% python3 -q
>>> import numpy as np
>>> import numpy.linalg as la
>>> np.set_printoptions(precision=2, suppress=True, linewidth=200, floatmode="fixed")
>>> def rnd(a):
...     return np.round(a, 2) + 0
... 
>>> data = np.load("m.npy")
>>> print(rnd(data))
[[ 0.82  0.08  0.03 -0.07 -0.32  0.08  0.17]
 [ 0.08  0.47  0.06 -0.43  0.21 -0.01  0.07]
 [ 0.03  0.06  0.97  0.11  0.06 -0.11  0.05]
 [-0.07 -0.43  0.11  0.50 -0.09  0.17  0.08]
 [-0.32  0.21  0.06 -0.09  0.40  0.23  0.17]
 [ 0.08 -0.01 -0.11  0.17  0.23  0.53  0.38]
 [ 0.17  0.07  0.05  0.08  0.17  0.38  0.31]]
>>> print(rnd(la.norm(data, 2) / la.norm(data)))
0.5
>>> rank = la.matrix_rank(data)
>>> print(rank)
4
>>> N = la.svd(data)[2][rank:].T
>>> print([int(la.matrix_rank(np.delete(data, i, axis=0))) for i in range(7)])
[4, 4, 4, 4, 4, 4, 4]
>>> print(la.matrix_rank(data.T @ data), la.matrix_rank(data @ data.T))
4 4
>>> print(N.shape)
(7, 3)
>>> print(np.allclose(data @ N, 0))
True
>>> print(rnd(data @ N))
[[0.00 0.00 0.00]
 [0.00 0.00 0.00]
 [0.00 0.00 0.00]
 [0.00 0.00 0.00]
 [0.00 0.00 0.00]
 [0.00 0.00 0.00]
 [0.00 0.00 0.00]]
>>> w, V = la.eigh(data)
>>> print(rnd(la.eigvalsh(data @ data)))
[0.00 0.00 0.00 1.00 1.00 1.00 1.00]
>>> print(np.unique(w.round(6) + 0, return_counts=True)[1])
[3 4]
>>> print(rnd(V.T @ data @ V))
[[0.00 0.00 0.00 0.00 0.00 0.00 0.00]
 [0.00 0.00 0.00 0.00 0.00 0.00 0.00]
 [0.00 0.00 0.00 0.00 0.00 0.00 0.00]
 [0.00 0.00 0.00 1.00 0.00 0.00 0.00]
 [0.00 0.00 0.00 0.00 1.00 0.00 0.00]
 [0.00 0.00 0.00 0.00 0.00 1.00 0.00]
 [0.00 0.00 0.00 0.00 0.00 0.00 1.00]]
>>> print(rnd(V.T @ V))
[[1.00 0.00 0.00 0.00 0.00 0.00 0.00]
 [0.00 1.00 0.00 0.00 0.00 0.00 0.00]
 [0.00 0.00 1.00 0.00 0.00 0.00 0.00]
 [0.00 0.00 0.00 1.00 0.00 0.00 0.00]
 [0.00 0.00 0.00 0.00 1.00 0.00 0.00]
 [0.00 0.00 0.00 0.00 0.00 1.00 0.00]
 [0.00 0.00 0.00 0.00 0.00 0.00 1.00]]
>>> out = np.array([[8, 5],
...     [9, 6],
...     [0, 7],
...     [1, 0],
...     [3, 1],
...     [8, 0],
...     [9, 6],
...     [5, 5],
...     [0, 0],
...     [5, 7]])
>>> C = np.array([[1, 7, 9, -3, 8, 1, -6], [3, -9, -4, 4, 9, 9, -8]])
>>> arr = out @ C
>>> print(arr)
[[  23   11   52   -4  109   53  -88]
 [  27    9   57   -3  126   63 -102]
 [  21  -63  -28   28   63   63  -56]
 [   1    7    9   -3    8    1   -6]
 [   6   12   23   -5   33   12  -26]
 [   8   56   72  -24   64    8  -48]
 [  27    9   57   -3  126   63 -102]
 [  20  -10   25    5   85   50  -70]
 [   0    0    0    0    0    0    0]
 [  26  -28   17   13  103   68  -86]]
>>> x0 = np.array([1, 0, 0, 3, 3, 0, 2])
>>> h = np.maximum(arr @ x0, 0)
>>> print(np.flatnonzero(h > 1e-9))
[0 1 2 3 4 5 6 7 9]
>>> print(rnd(np.tanh(arr @ x0)))
[1.00 1.00 1.00 1.00 1.00 1.00 1.00 1.00 0.00 1.00]
>>> rank = la.matrix_rank(arr)
>>> print(rank)
2
>>> N = la.svd(arr)[2][rank:].T
>>> print([int(la.matrix_rank(np.delete(arr, i, axis=0))) for i in range(10)])
[2, 2, 2, 2, 2, 2, 2, 2, 2, 2]
>>> print(np.allclose(arr @ N, 0))
True
>>> print(la.matrix_rank(arr.T @ arr), la.matrix_rank(arr @ arr.T))
2 2
>>> F = np.load("a.npy")
>>> print(rnd(F))
[[ 0.86 -0.22 -0.27  0.04 -0.01]
 [-0.22  0.66 -0.41  0.07 -0.01]
 [-0.27 -0.41  0.50  0.08 -0.02]
 [ 0.04  0.07  0.08  0.99  0.00]
 [-0.01 -0.01 -0.02  0.00  1.00]]
>>> print([round(float(x), 2) for x in la.svd(F, compute_uv=False)[:3]])
[1.0, 1.0, 1.0]
>>> w, V = la.eigh(F)
>>> print(rnd(V @ np.diag(w) @ V.T))
[[ 0.86 -0.22 -0.27  0.04 -0.01]
 [-0.22  0.66 -0.41  0.07 -0.01]
 [-0.27 -0.41  0.50  0.08 -0.02]
 [ 0.04  0.07  0.08  0.99  0.00]
 [-0.01 -0.01 -0.02  0.00  1.00]]
>>> print(np.unique(w.round(6) + 0, return_counts=True)[1])
[1 4]
>>> print((w > 1e-8).sum(), (w < -1e-8).sum())
4 0
>>> print(rnd(la.eigvalsh(F @ F)))
[0.00 1.00 1.00 1.00 1.00]
>>> print(rnd(V.T @ F @ V))
[[0.00 0.00 0.00 0.00 0.00]
 [0.00 1.00 0.00 0.00 0.00]
 [0.00 0.00 1.00 0.00 0.00]
 [0.00 0.00 0.00 1.00 0.00]
 [0.00 0.00 0.00 0.00 1.00]]
>>> print(rnd(w.sum()), rnd(np.trace(F)))
4.0 4.0
>>> rank = la.matrix_rank(F)
>>> print(rank)
4
>>> N = la.svd(F)[2][rank:].T
>>> print([int(la.matrix_rank(F[:, :j + 1])) for j in range(5)])
[1, 2, 3, 4, 4]
>>> print(rnd(N @ N.T))
[[ 0.14  0.22  0.27 -0.04  0.01]
 [ 0.22  0.34  0.41 -0.07  0.01]
 [ 0.27  0.41  0.50 -0.08  0.02]
 [-0.04 -0.07 -0.08  0.01  0.00]
 [ 0.01  0.01  0.02  0.00  0.00]]
>>> print([int(la.matrix_rank(F[:i])) for i in range(1, len(F) + 1)])
[1, 2, 3, 4, 4]
>>> print(la.matrix_rank(F.T @ F), la.matrix_rank(F @ F.T))
4 4
>>> U, sig, Vh = la.svd(F)
>>> print(np.argmax(sig[:-1] / (sig[1:] + 1e-6)) + 1)
4
>>> print(rnd(sig))
[1.00 1.00 1.00 1.00 0.00]
>>> out = U[:, :4] @ np.diag(sig[:4]) @ Vh[:4]
>>> print(rnd(np.abs(F - out).max()))
0.0
>>> print(la.matrix_rank(out))
4
>>> print(rnd(la.norm(F - out, 2)), rnd(sig[4]))
0.0 0.0
>>> print(rnd(la.norm(F - out) / la.norm(F)))
0.0
>>> E = np.loadtxt("test12.csv", delimiter=",")
>>> print(rnd(E))
[[ 3.89 -0.97 -2.08  2.14]
 [-3.82  2.35 -2.06  0.79]
 [ 3.47 -2.34  2.48 -1.15]
 [-1.04  1.75 -3.82  2.51]
 [ 3.88 -0.96 -2.09  2.15]
 [-3.02  2.29 -2.89  1.51]
 [ 1.47  0.64 -3.75  2.90]
 [ 4.33 -1.46 -1.22  1.61]
 [ 0.18  1.26 -3.94  2.81]
 [ 3.70 -0.80 -2.34  2.29]
 [-4.34  1.47  1.20 -1.60]
 [-0.16 -1.27  3.94 -2.80]
 [-4.40  2.20 -0.87 -0.15]
 [ 4.46 -2.14  0.62  0.34]
 [ 4.30 -1.40 -1.32  1.68]
 [-0.17  1.41 -3.93  2.74]
 [ 0.65  1.05 -3.91  2.87]
 [-3.93  2.35 -1.90  0.65]
 [-4.53  1.88  0.23 -0.95]
 [ 2.93 -2.27  2.96 -1.58]
 [-3.89  2.35 -1.97  0.71]
 [ 2.29 -2.13  3.37 -1.97]
 [-4.53  1.95  0.01 -0.80]
 [-0.45 -1.14  3.92 -2.84]
 [ 3.25 -2.32  2.70 -1.33]
 [-4.34  1.47  1.20 -1.60]
 [-0.50  1.55 -3.91  2.67]
 [-0.89  1.69 -3.85  2.56]
 [-4.53  1.85  0.29 -1.00]
 [-4.33  1.45  1.22 -1.62]
 [-4.42  1.58  0.95 -1.44]
 [ 4.51 -2.06  0.33  0.55]
 [ 1.59 -1.94  3.66 -2.30]
 [ 2.74 -0.10 -3.18  2.72]
 [-3.37  0.54  2.69 -2.48]
 [ 1.28 -1.84  3.76 -2.42]]
>>> z = E[:, 2] > np.median(E[:, 2])
>>> f = E[z].mean(axis=0) - E[~z].mean(axis=0)
>>> print(z.astype(int))
[0 0 1 0 0 0 0 0 0 0 1 1 0 1 0 0 0 0 1 1 0 1 1 1 1 1 0 0 1 1 1 1 1 0 1 1]
>>> print(np.argsort(-np.abs(f).round(6), kind="stable"))
[2 3 1 0]
>>> print((((E - E.mean(axis=0)) @ f > 0) == z).mean())
1.0
>>> U, sig, Vh = la.svd(E)
>>> V = Vh[:(sig > 1e-8).sum()]
>>> rng = np.random.default_rng(48)
>>> x0 = E[13] + -3 * E[2] + rng.integers(2) * np.eye(4)[1]
>>> print(rnd(x0))
[-5.94  4.89 -6.83  3.78]
>>> print(rnd(la.norm(x0 - V.T @ V @ x0)))
0.0
>>> print(la.matrix_rank(np.vstack([E, x0])))
2
>>> print(rnd(V.T @ V))
[[ 0.82 -0.35 -0.01  0.15]
 [-0.35  0.22 -0.21  0.08]
 [-0.01 -0.21  0.62 -0.44]
 [ 0.15  0.08 -0.44  0.34]]
>>> print(rnd(np.diag(V.T @ V)))
[0.82 0.22 0.62 0.34]
>>> print(np.allclose(V.T @ V @ x0, x0))
True
>>> print(rnd(la.norm(E, 2) / la.norm(E)))
0.74
>>> print(la.cond(E) > 100)
True
>>> print(np.argsort(-la.norm(E, axis=0).round(6), kind="stable")[:3])
[0 2 3]
>>> rank = la.matrix_rank(E)
>>> print(rank)
2
>>> N = la.svd(E)[2][rank:].T
>>> print(rnd(N @ N.T))
[[ 0.18  0.35  0.01 -0.15]
 [ 0.35  0.78  0.21 -0.08]
 [ 0.01  0.21  0.38  0.44]
 [-0.15 -0.08  0.44  0.66]]
>>> print([int(la.matrix_rank(E[:i])) for i in range(1, len(E) + 1)])
[1, 2, 2, 2, 2, 2, 2, 2, 2, 2, 2, 2, 2, 2, 2, 2, 2, 2, 2, 2, 2, 2, 2, 2, 2, 2, 2, 2, 2, 2, 2, 2, 2, 2, 2, 2]
>>> print([int(la.matrix_rank(np.delete(E, i, axis=0))) for i in range(36)])
[2, 2, 2, 2, 2, 2, 2, 2, 2, 2, 2, 2, 2, 2, 2, 2, 2, 2, 2, 2, 2, 2, 2, 2, 2, 2, 2, 2, 2, 2, 2, 2, 2, 2, 2, 2]
>>> f = np.array([1, 2])
>>> print(rnd(np.correlate(E[10], E[7], "full")))
[ -7.01   7.66   6.47 -25.00   6.56   7.52  -6.94]
>>> A = np.load("x.npy")
>>> print(A)
[[ 8 -2 -2 -6  4  6  6  4  0  0]
 [-2  1 -1  1 -1 -2 -1  0  2  1]
 [-2 -1  5  3 -1  0 -3 -4 -6 -3]
 [-6  1  3  5 -3 -4 -5 -4 -2 -1]
 [ 4 -1 -1 -3  2  3  3  2  0  0]
 [ 6 -2  0 -4  3  5  4  2 -2 -1]
 [ 6 -1 -3 -5  3  4  5  4  2  1]
 [ 4  0 -4 -4  2  2  4  4  4  2]
 [ 0  2 -6 -2  0 -2  2  4  8  4]
 [ 0  1 -3 -1  0 -1  1  2  4  2]]
>>> U, sig, Vh = la.svd(A)
>>> V = Vh[:(sig > 1e-8).sum()]
>>> x0 = A[1] + 3 * A[7] + rng.integers(2) * np.eye(10)[2]
>>> print(x0)
[ 10.00   1.00 -13.00 -11.00   5.00   4.00  11.00  12.00  14.00   7.00]
>>> print(rnd(la.norm(x0 - V.T @ V @ x0)))
0.0
>>> out = np.array([[1, 1], [1, -1]])
>>> X = np.kron(out, np.kron(out, out))[rng.permutation(8)][:4]
>>> print(X)
[[ 1 -1  1 -1 -1  1 -1  1]
 [ 1  1 -1 -1  1  1 -1 -1]
 [ 1  1  1  1 -1 -1 -1 -1]
 [ 1 -1 -1  1  1 -1 -1  1]]
>>> print(rnd(la.norm(X, axis=0)))
[2.00 2.00 2.00 2.00 2.00 2.00 2.00 2.00]
>>> print(rnd(la.norm(X, axis=1)))
[2.83 2.83 2.83 2.83]
>>> out = X[0, 0] * X[1:] - np.outer(X[1:, 0], X[0])
>>> print(out)
[[ 0  2 -2  0  2  0  0 -2]
 [ 0  2  0  2  0 -2  0 -2]
 [ 0  0 -2  2  2 -2  0  0]]
>>> print(X[:, 0] / X[0, 0])
[1.00 1.00 1.00 1.00]
>>> print(np.flatnonzero(~out.round(6).any(axis=1)))
[]
>>> print(la.matrix_rank(out), la.matrix_rank(X))
3 4
